In [1]: import numpy as np

In [2]: import numpy.linalg as la

In [3]: np.set_printoptions(precision=2, suppress=True, linewidth=140, floatmode="fixed")

In [4]: rnd = lambda a: np.round(a, 2) + 0

In [5]: cent = np.array([[1.7, 0.3, -3.2, -1.5, 0.6, 0.4, -0.5]])

In [6]: rng = np.random.default_rng(957)

In [7]: J = np.array([[-2],
   ...:     [-9],
   ...:     [6],
   ...:     [1],
   ...:     [8],
   ...:     [-5],
   ...:     [8],
   ...:     [5],
   ...:     [3],
   ...:     [0],
   ...:     [2],
   ...:     [9],
   ...:     [1],
   ...:     [-8],
   ...:     [-5],
   ...:     [-5],
   ...:     [-4],
   ...:     [4],
   ...:     [-8]]) @ cent + 0.1 * rng.normal(size=(19, 7))

In [8]: rnd(J)
Out[8]: 
array([[ -3.41,  -0.71,   6.42,   2.98,  -1.34,  -0.83,   1.00],
       [-15.14,  -2.78,  28.83,  13.68,  -5.28,  -3.53,   4.45],
       [ 10.22,   1.79, -19.00,  -9.08,   3.52,   2.43,  -3.03],
       [  1.67,   0.59,  -3.20,  -1.43,   0.67,   0.50,  -0.51],
       [ 13.52,   2.39, -25.51, -12.03,   4.72,   3.28,  -4.04],
       [ -8.64,  -1.58,  16.00,   7.59,  -2.80,  -1.93,   2.70],
       [ 13.59,   2.40, -25.50, -11.89,   4.77,   3.33,  -3.99],
       [  8.51,   1.40, -16.29,  -7.59,   2.88,   2.14,  -2.46],
       [  4.97,   1.12,  -9.57,  -4.52,   1.75,   1.13,  -1.48],
       [ -0.13,  -0.02,   0.13,   0.03,   0.10,  -0.16,   0.06],
       [  3.40,   0.64,  -6.23,  -2.93,   1.18,   0.73,  -0.95],
       [ 15.28,   2.71, -28.68, -13.66,   5.48,   3.65,  -4.40],
       [  1.81,   0.31,  -3.11,  -1.50,   0.52,   0.47,  -0.34],
       [-13.44,  -2.32,  25.52,  11.92,  -4.68,  -3.30,   3.95],
       [ -8.40,  -1.54,  15.88,   7.54,  -3.05,  -2.00,   2.48],
       [ -8.40,  -1.53,  15.95,   7.40,  -3.03,  -1.92,   2.50],
       [ -6.77,  -1.12,  12.58,   6.15,  -2.50,  -1.54,   2.11],
       [  6.83,   1.08, -12.75,  -6.15,   2.39,   1.57,  -1.97],
       [-13.47,  -2.37,  25.61,  12.07,  -4.83,  -3.31,   4.04]])

In [9]: cent = J[[16, 7]].astype(float)

In [10]: for _ in range(7):
    ...:     labels = la.norm(J[:, None] - cent, axis=-1).argmin(axis=1)
    ...:     cent = np.array([J[labels == j].mean(axis=0) for j in range(2)])
    ...: 

In [11]: labels
Out[11]: array([0, 0, 1, 1, 1, 0, 1, 1, 1, 1, 1, 1, 1, 0, 0, 0, 0, 1, 0])

In [12]: rnd(cent[1] - cent[0])
Out[12]: array([ 16.95,   3.05, -31.96, -15.10,   5.98,   4.03,  -5.00])

In [13]: u, r1 = J[18], J[11]

In [14]: rnd(u @ r1)
Out[14]: np.float64(-1167.69)

In [15]: pr = (u @ r1) / (u @ u) * u

In [16]: rnd(pr)
Out[16]: array([ 15.14,   2.66, -28.78, -13.56,   5.43,   3.72,  -4.54])

In [17]: rnd(r1 - pr)
Out[17]: array([ 0.14,  0.05,  0.11, -0.10,  0.04, -0.07,  0.14])

In [18]: Uu, sigma, Vh = la.svd(J)

In [19]: rnd(sigma)
Out[19]: array([98.93,  0.47,  0.47,  0.40,  0.37,  0.29,  0.21])

In [20]: np.argmax(sigma[:-1] / (sigma[1:] + 1e-6)) + 1
Out[20]: np.int64(1)

In [21]: M2 = Uu[:, :1] @ np.diag(sigma[:1]) @ Vh[:1]

In [22]: rnd(np.abs(J - M2).max())
Out[22]: np.float64(0.29)

In [23]: m1 = np.load("block0.npy")

In [24]: m1
Out[24]: 
array([[ 0,  4,  2,  3, -5, -1, -3],
       [ 1,  0, -1, -5, -2, -5, -5],
       [ 2, -2, -3, -1, -1,  2, -1],
       [-3, -1, -1, -5,  2,  0,  0],
       [ 0, -4,  1, -4,  4, -3,  3],
       [-5, -2, -5,  3,  2,  0,  5],
       [-5, -5, -4,  3,  1,  5,  1]])

In [25]: M2 = m1 / np.sqrt((m1 ** 2).mean(axis=1, keepdims=True))

In [26]: la.matrix_rank(M2) == la.matrix_rank(m1)
Out[26]: np.True_

In [27]: E = np.loadtxt("out8.csv", delimiter=",")

In [28]: E
Out[28]: 
array([[ 51.00,  21.00,  14.00,   7.00,  21.00, -14.00],
       [ 21.00,  11.00,   6.00,   3.00,   9.00,  -6.00],
       [ 14.00,   6.00,   6.00,   2.00,   6.00,  -4.00],
       [  7.00,   3.00,   2.00,   3.00,   3.00,  -2.00],
       [ 21.00,   9.00,   6.00,   3.00,  11.00,  -6.00],
       [-14.00,  -6.00,  -4.00,  -2.00,  -6.00,   6.00]])

In [29]: # symmetric, so the eigenvalues are real

In [30]: low = la.cholesky(E)

In [31]: rnd(low)
Out[31]: 
array([[ 7.14,  0.00,  0.00,  0.00,  0.00,  0.00],
       [ 2.94,  1.53,  0.00,  0.00,  0.00,  0.00],
       [ 1.96,  0.15,  1.46,  0.00,  0.00,  0.00],
       [ 0.98,  0.08,  0.05,  1.43,  0.00,  0.00],
       [ 2.94,  0.23,  0.14,  0.07,  1.51,  0.00],
       [-1.96, -0.15, -0.09, -0.04, -0.12,  1.45]])

In [32]: data = np.load("run13.npy")

In [33]: data
Out[33]: 
array([[-0.90, -0.20, -1.10,  0.10,  1.10, -0.80],
       [-1.20,  0.10,  0.40,  0.10, -1.80, -2.30],
       [-0.60,  0.30, -0.20,  0.50, -1.10, -0.30],
       [-1.00,  2.20, -1.30, -1.40,  0.30, -0.50]])

In [34]: blk = np.stack([data, -2 * data, data[::-1]])

In [35]: rnd(blk.sum(axis=0))
Out[35]: 
array([[-0.10,  2.40, -0.20, -1.50, -0.80,  0.30],
       [ 0.60,  0.20, -0.60,  0.40,  0.70,  2.00],
       [-0.60, -0.20,  0.60, -0.40, -0.70, -2.00],
       [ 0.10, -2.40,  0.20,  1.50,  0.80, -0.30]])

In [36]: la.matrix_rank(blk)
Out[36]: array([4, 4, 4])

In [37]: rnd(np.einsum("bij,cij->bc", blk, blk))
Out[37]: 
array([[ 25.94, -51.88,  11.74],
       [-51.88, 103.76, -23.48],
       [ 11.74, -23.48,  25.94]])

In [38]: rnd(la.norm(blk, axis=(1, 2)))
Out[38]: array([ 5.09, 10.19,  5.09])

In [39]: theta = np.radians(180)

In [40]: Rm = np.eye(6)

In [41]: Rm[1, 1] = Rm[3, 3] = np.cos(theta)

In [42]: Rm[1, 3], Rm[3, 1] = -np.sin(theta), np.sin(theta)

In [43]: rnd(Rm)
Out[43]: 
array([[ 1.00,  0.00,  0.00,  0.00,  0.00,  0.00],
       [ 0.00, -1.00,  0.00,  0.00,  0.00,  0.00],
       [ 0.00,  0.00,  1.00,  0.00,  0.00,  0.00],
       [ 0.00,  0.00,  0.00, -1.00,  0.00,  0.00],
       [ 0.00,  0.00,  0.00,  0.00,  1.00,  0.00],
       [ 0.00,  0.00,  0.00,  0.00,  0.00,  1.00]])

In [44]: M2 = data @ Rm.T

In [45]: rnd(M2)
Out[45]: 
array([[-0.90,  0.20, -1.10, -0.10,  1.10, -0.80],
       [-1.20, -0.10,  0.40, -0.10, -1.80, -2.30],
       [-0.60, -0.30, -0.20, -0.50, -1.10, -0.30],
       [-1.00, -2.20, -1.30,  1.40,  0.30, -0.50]])
